$ ipython --no-banner

In [1]: import numpy as np

In [2]: import numpy.linalg as la

In [3]: np.set_printoptions(precision=2, suppress=True, linewidth=100)

In [4]: J = np.loadtxt("run19.csv", delimiter=",")

In [5]: J
Out[5]: 
array([[0.33, 0.33, 0.33],
       [0.33, 0.33, 0.33],
       [0.33, 0.33, 0.33]])

In [6]: la.lstsq(J[:-1].T, J[-1])[2]
Out[6]: np.int32(1)

In [7]: np.allclose(J[:-1].T @ la.lstsq(J[:-1].T, J[-1])[0], J[-1])
Out[7]: True

In [8]: np.abs(np.diag(la.qr(J)[1])) > 1e-9
Out[8]: array([ True, False, False])

In [9]: rng = np.random.default_rng(16)

In [10]: out = J + rng.integers(-2, 3, (3, 1)) @ rng.integers(-2, 3, (1, 3))

In [11]: out
Out[11]: 
array([[ 0.33,  0.33,  0.33],
       [ 0.33,  0.33,  0.33],
       [ 0.33,  2.33, -3.67]])

In [12]: np.abs(out - J).sum(axis=1)
Out[12]: array([0., 0., 6.])

In [13]: la.matrix_rank(out - J, tol=1e-8)
Out[13]: np.int64(1)

In [14]: la.svd(out - J, compute_uv=False)
Out[14]: array([4.47, 0.  , 0.  ])

In [15]: rk = la.matrix_rank(out)

In [16]: rk
Out[16]: np.int64(2)

In [17]: ns = la.svd(out)[2][rk:].T

In [18]: [int(la.matrix_rank(np.delete(out, i, axis=0))) for i in range(3)]
Out[18]: [2, 2, 1]

In [19]: ns[:, 0] / ns[np.abs(ns[:, 0]).round(6).argmax(), 0]
Out[19]: array([ 1.  , -0.67, -0.33])

In [20]: np.round(out @ ns, 2) + 0
Out[20]: 
array([[0.],
       [0.],
       [0.]])

In [21]: np.allclose(out @ ns, 0)
Out[21]: True

In [22]: [int(la.matrix_rank(out[:, :j + 1])) for j in range(3)]
Out[22]: [1, 2, 2]

In [23]: np.sort(np.abs(np.fft.fft(J[0]))), np.round(np.sort(la.svd(J, compute_uv=False)), 2) + 0
Out[23]: (array([0., 0., 1.]), array([0., 0., 1.]))

In [24]: np.fft.fft(J[0])
Out[24]: array([1.+0.j, 0.+0.j, 0.+0.j])

In [25]: J @ np.ones(3)
Out[25]: array([1., 1., 1.])

In [26]: W0 = np.load("data.npy")

In [27]: W0.round(2) + 0
Out[27]: 
array([[-3.69,  4.77, -1.54],
       [-5.21,  4.26, -0.53],
       [-8.57,  3.14,  1.71],
       [-5.89,  4.04, -0.08],
       [-2.33,  5.22, -2.45],
       [-3.44,  4.85, -1.7 ],
       [-1.59,  5.47, -2.94],
       [-6.94,  3.69,  0.63],
       [ 0.8 ,  6.27, -4.53],
       [-6.01,  4.  ,  0.  ],
       [-5.98,  4.01, -0.01],
       [-2.72,  5.09, -2.18],
       [ 1.15,  6.38, -4.77],
       [-0.61,  5.8 , -3.59]])

In [28]: cen = W0 - W0.mean(axis=0)

In [29]: Uu, sigma, vt = la.svd(cen, full_matrices=False)

In [30]: np.round((sigma ** 2).sum() ** 2 / (sigma ** 4).sum(), 2)
Out[30]: np.float64(1.0)

In [31]: vt[0] * np.sign(vt[0, np.abs(vt[0]).argmax()])
Out[31]: array([ 0.8 ,  0.27, -0.53])

In [32]: np.abs(Uu[:, 0]).argmax()
Out[32]: np.int64(2)

In [33]: np.round(cen.mean(axis=0), 2) + 0
Out[33]: array([0., 0., 0.])

In [34]: (np.sign(Uu[:, 0]) == np.sign(Uu[0, 0])).astype(int)
Out[34]: array([1, 1, 1, 1, 0, 0, 0, 1, 0, 1, 1, 0, 0, 0])

In [35]: la.matrix_rank(cen)
Out[35]: np.int64(1)
